$ ipython --no-banner

In [1]: import numpy as np

In [2]: np.set_printoptions(precision=2, suppress=True, linewidth=160, sign=" ")

In [3]: A = np.diag(np.array([1, -2, -2, -1, -1, 0, 0, 0, 0, -1, -1])) + 3 * np.eye(11, k=1) + 3 * np.eye(11, k=-1)

In [4]: print(A)
[[ 1.  3.  0.  0.  0.  0.  0.  0.  0.  0.  0.]
 [ 3. -2.  3.  0.  0.  0.  0.  0.  0.  0.  0.]
 [ 0.  3. -2.  3.  0.  0.  0.  0.  0.  0.  0.]
 [ 0.  0.  3. -1.  3.  0.  0.  0.  0.  0.  0.]
 [ 0.  0.  0.  3. -1.  3.  0.  0.  0.  0.  0.]
 [ 0.  0.  0.  0.  3.  0.  3.  0.  0.  0.  0.]
 [ 0.  0.  0.  0.  0.  3.  0.  3.  0.  0.  0.]
 [ 0.  0.  0.  0.  0.  0.  3.  0.  3.  0.  0.]
 [ 0.  0.  0.  0.  0.  0.  0.  3.  0.  3.  0.]
 [ 0.  0.  0.  0.  0.  0.  0.  0.  3. -1.  3.]
 [ 0.  0.  0.  0.  0.  0.  0.  0.  0.  3. -1.]]

In [5]: # symmetric, so the eigenvalues are real

In [6]: M2 = np.linalg.invert(A)
AttributeError: module 'numpy.linalg' has no attribute 'invert'


In [7]: M2 = np.linalg.inv(A)

In [8]: print(np.linalg.det(A) * M2)
[[  2511.  63909.  40095. -37179. -52488.  19683.  52488. -19683. -52488.  19683.  59049.]
 [ 63909. -21303. -13365.  12393.  17496.  -6561. -17496.   6561.  17496.  -6561. -19683.]
 [ 40095. -13365. -49005.  45441.  64152. -24057. -64152.  24057.  64152. -24057. -72171.]
 [-37179.  12393.  45441.  17901.  25272.  -9477. -25272.   9477.  25272.  -9477. -28431.]
 [-52488.  17496.  64152.  25272. -55728.  20898.  55728. -20898. -55728.  20898.  62694.]
 [ 19683.  -6561. -24057.  -9477.  20898.  16443.  43848. -16443. -43848.  16443.  49329.]
 [ 52488. -17496. -64152. -25272.  55728.  43848. -55728.  20898.  55728. -20898. -62694.]
 [-19683.   6561.  24057.   9477. -20898. -16443.  20898.  16443.  43848. -16443. -49329.]
 [-52488.  17496.  64152.  25272. -55728. -43848.  55728.  43848. -55728.  20898.  62694.]
 [ 19683.  -6561. -24057.  -9477.  20898.  16443. -20898. -16443.  20898.  16443.  49329.]
 [ 59049. -19683. -72171. -28431.  62694.  49329. -62694. -49329.  62694.  49329. -46251.]]

In [9]: print(round(np.linalg.det(A) * np.linalg.det(M2), 2))
1.0

In [10]: print(np.allclose(M2, A.T))
False

In [11]: print(np.round(np.linalg.slogdet(A)[0], 2))
1.0

In [12]: rng = np.random.default_rng(337475)

In [13]: idx = rng.permutation(11)

In [14]: M2 = A[:, idx] * rng.choice([-1, 1], 11)

In [15]: print(M2)
[[ 0.  0.  0. -0.  0. -0. -0.  0. -1. -3.  0.]
 [ 0.  0.  3. -0.  0. -0. -0.  0. -3.  2.  0.]
 [ 0.  0. -2. -0.  3. -0. -0.  0. -0. -3.  0.]
 [ 0.  0.  3. -3. -1. -0. -0.  0. -0. -0.  0.]
 [ 0.  0.  0.  1.  3. -0. -3.  0. -0. -0.  0.]
 [ 0.  0.  0. -3.  0. -3. -0.  0. -0. -0.  0.]
 [ 0.  3.  0. -0.  0. -0. -3.  0. -0. -0.  0.]
 [ 3.  0.  0. -0.  0. -3. -0.  0. -0. -0.  0.]
 [ 0.  3.  0. -0.  0. -0. -0.  3. -0. -0.  0.]
 [ 3.  0.  0. -0.  0. -0. -0. -1. -0. -0.  3.]
 [ 0.  0.  0. -0.  0. -0. -0.  3. -0. -0. -1.]]

In [16]: U, _, vt = np.linalg.svd(A.T @ M2)

In [17]: print(np.round(np.linalg.lstsq(A, M2)[0], 2) + 0)
[[ 0.  0.  0.  0.  0.  0.  0.  0. -1.  0.  0.]
 [ 0.  0.  0.  0.  0.  0.  0.  0.  0. -1.  0.]
 [ 0.  0.  1.  0.  0.  0.  0.  0.  0.  0.  0.]
 [ 0.  0.  0.  0.  1.  0.  0.  0.  0.  0.  0.]
 [ 0.  0.  0. -1.  0.  0.  0.  0.  0.  0.  0.]
 [ 0.  0.  0.  0.  0.  0. -1.  0.  0.  0.  0.]
 [ 0.  0.  0.  0.  0. -1.  0.  0.  0.  0.  0.]
 [ 0.  1.  0.  0.  0.  0.  0.  0.  0.  0.  0.]
 [ 1.  0.  0.  0.  0.  0.  0.  0.  0.  0.  0.]
 [ 0.  0.  0.  0.  0.  0.  0.  1.  0.  0.  0.]
 [ 0.  0.  0.  0.  0.  0.  0.  0.  0.  0.  1.]]

In [18]: vals, evecs = np.linalg.eigh(A)

In [19]: print(np.abs(evecs[:, -1]).round(6).argmax())
6

In [20]: print(vals)
[-6.87 -5.81 -5.03 -3.66 -2.06 -0.55  1.12  2.48  3.57  4.33  5.48]

In [21]: print(np.abs(evecs[:, -1]))
[ 0.03  0.05  0.08  0.16  0.27  0.42  0.5   0.49  0.4   0.23  0.11]

In [22]: print(np.linalg.eigvalsh(A @ A))
[  0.3    1.24   4.24   6.13  12.77  13.39  18.71  25.28  30.04  33.73  47.16]

In [23]: print(np.round(np.linalg.eigvalsh(A).min(), 2))
-6.87

In [24]: print([round(float(np.linalg.det(A[:i, :i])), 2) + 0 for i in range(1, 12)])
[1.0, -11.0, 13.0, 86.0, -203.0, -774.0, 1827.0, 6966.0, -16443.0, -46251.0, 194238.0]

In [25]: E = np.array([[-1.0, 5.0, -6.0, 3.0],
    ...:     [-4.0, 11.0, -12.0, 6.0],
    ...:     [-4.0, 11.0, -15.0, 9.0],
    ...:     [-4.0, 11.0, -18.0, 12.0]])

In [26]: print(np.round(np.linalg.norm(A) ** 2 / np.linalg.norm(A, 2) ** 2, 2))
4.09

In [27]: print(round(np.linalg.norm(A, "nuc"), 2))
40.94

In [28]: print(round(np.linalg.norm(A[2] - A[10]), 2))
5.66

In [29]: K = np.array([[-0.1, 0.6, -0.8, 0.3],
    ...:     [0.9, -0.3, 1.2, 1.5],
    ...:     [1.1, -1.1, 1.3, -0.3],
    ...:     [0.3, 0.2, -0.8, -1.8],
    ...:     [0.6, -0.1, 0.4, 0.0],
    ...:     [-0.3, 0.4, 0.6, 1.0],
    ...:     [3.2, 0.0, -0.3, 0.5],
    ...:     [0.2, 0.8, -2.3, -1.3],
    ...:     [1.2, -0.1, -0.1, 0.8]])

In [30]: print(K)
[[-0.1  0.6 -0.8  0.3]
 [ 0.9 -0.3  1.2  1.5]
 [ 1.1 -1.1  1.3 -0.3]
 [ 0.3  0.2 -0.8 -1.8]
 [ 0.6 -0.1  0.4  0. ]
 [-0.3  0.4  0.6  1. ]
 [ 3.2  0.  -0.3  0.5]
 [ 0.2  0.8 -2.3 -1.3]
 [ 1.2 -0.1 -0.1  0.8]]

In [31]: U, sig, vt = np.linalg.svd(E)

In [32]: print(np.argmax(sig[:-1] / (sig[1:] + 1e-6)) + 1)
3

In [33]: print(sig.round(2) + 0)
[ 37.72   3.6    0.78   0.  ]

In [34]: M2 = U[:, :3] @ np.diag(sig[:3]) @ vt[:3]

In [35]: print(M2)
[[ -1.   5.  -6.   3.]
 [ -4.  11. -12.   6.]
 [ -4.  11. -15.   9.]
 [ -4.  11. -18.  12.]]

In [36]: print(round(float(np.linalg.norm(E - M2) / np.linalg.norm(E)), 2))
0.0

In [37]: print(np.round(np.abs(E - M2).max(), 2))
0.0

In [38]: print(np.linalg.matrix_rank(M2))
3

In [39]: print(round(float(np.linalg.norm(E - M2, 2)), 2), np.round(sig[3], 2))
0.0 0.0

In [40]: arr = np.load("mat.npy")

In [41]: print(arr)
[[-0.42  0.24 -0.06  0.14 -0.29 -0.78  0.16 -0.02 -0.07]
 [-0.42 -0.28  0.11  0.11 -0.14  0.04 -0.45  0.42  0.34]
 [ 0.23  0.16 -0.44 -0.05  0.06 -0.07 -0.07  0.43  0.07]
 [ 0.06 -0.09  0.09 -0.14 -0.11  0.04  0.19  0.29 -0.72]
 [ 0.26 -0.38 -0.2   0.66 -0.19  0.01  0.39  0.27  0.07]
 [ 0.29  0.04  0.01 -0.14 -0.48 -0.13 -0.47  0.21 -0.18]
 [ 0.    0.48  0.21  0.58 -0.07  0.28 -0.34 -0.02 -0.18]
 [ 0.06  0.22 -0.25  0.31  0.09 -0.05 -0.08 -0.36 -0.03]
 [ 0.   -0.1  -0.21  0.1   0.44 -0.19 -0.31  0.04 -0.41]
 [ 0.42 -0.2   0.07  0.05  0.36 -0.45 -0.27 -0.05  0.17]
 [ 0.32  0.56  0.14 -0.13  0.04 -0.08  0.21  0.34  0.28]
 [-0.03  0.06 -0.73 -0.16 -0.27  0.18 -0.12 -0.17  0.07]
 [ 0.39 -0.18  0.21 -0.03 -0.46 -0.11 -0.08 -0.4   0.05]]

In [42]: # keeps lengths

In [43]: x0 = np.array([6, 8, 5, 2, 5, 9, 8, 3, 6])

In [44]: y = arr @ x0

In [45]: print(y)
[-8.32 -4.64  1.21 -2.31  2.26 -5.99  4.33 -0.41 -6.04 -2.17 10.82 -4.46 -2.91]

In [46]: print(np.linalg.lstsq(arr, y)[0])
[ 6.  8.  5.  2.  5.  9.  8.  3.  6.]

In [47]: np.linalg.solve(arr, y)
LinAlgError: Last 2 dimensions of the array must be square


In [48]: print(np.linalg.solve(arr.T @ arr, arr.T @ y))
[ 6.  8.  5.  2.  5.  9.  8.  3.  6.]

In [49]: y = y + 0.05 * rng.normal(size=13)

In [50]: print(y)
[-8.27 -4.57  1.18 -2.26  2.23 -6.    4.39 -0.47 -6.06 -2.17 10.83 -4.51 -2.83]

In [51]: coef, *_ = np.linalg.lstsq(arr, y)

In [52]: print(np.round(np.linalg.norm(y - arr @ coef), 2))
0.09

In [53]: print(coef.round())
[ 6.  8.  5.  2.  5.  9.  8.  3.  6.]

In [54]: print(np.round(arr.T @ (y - arr @ coef), 2) + 0)
[ 0.  0.  0.  0.  0.  0.  0.  0.  0.]
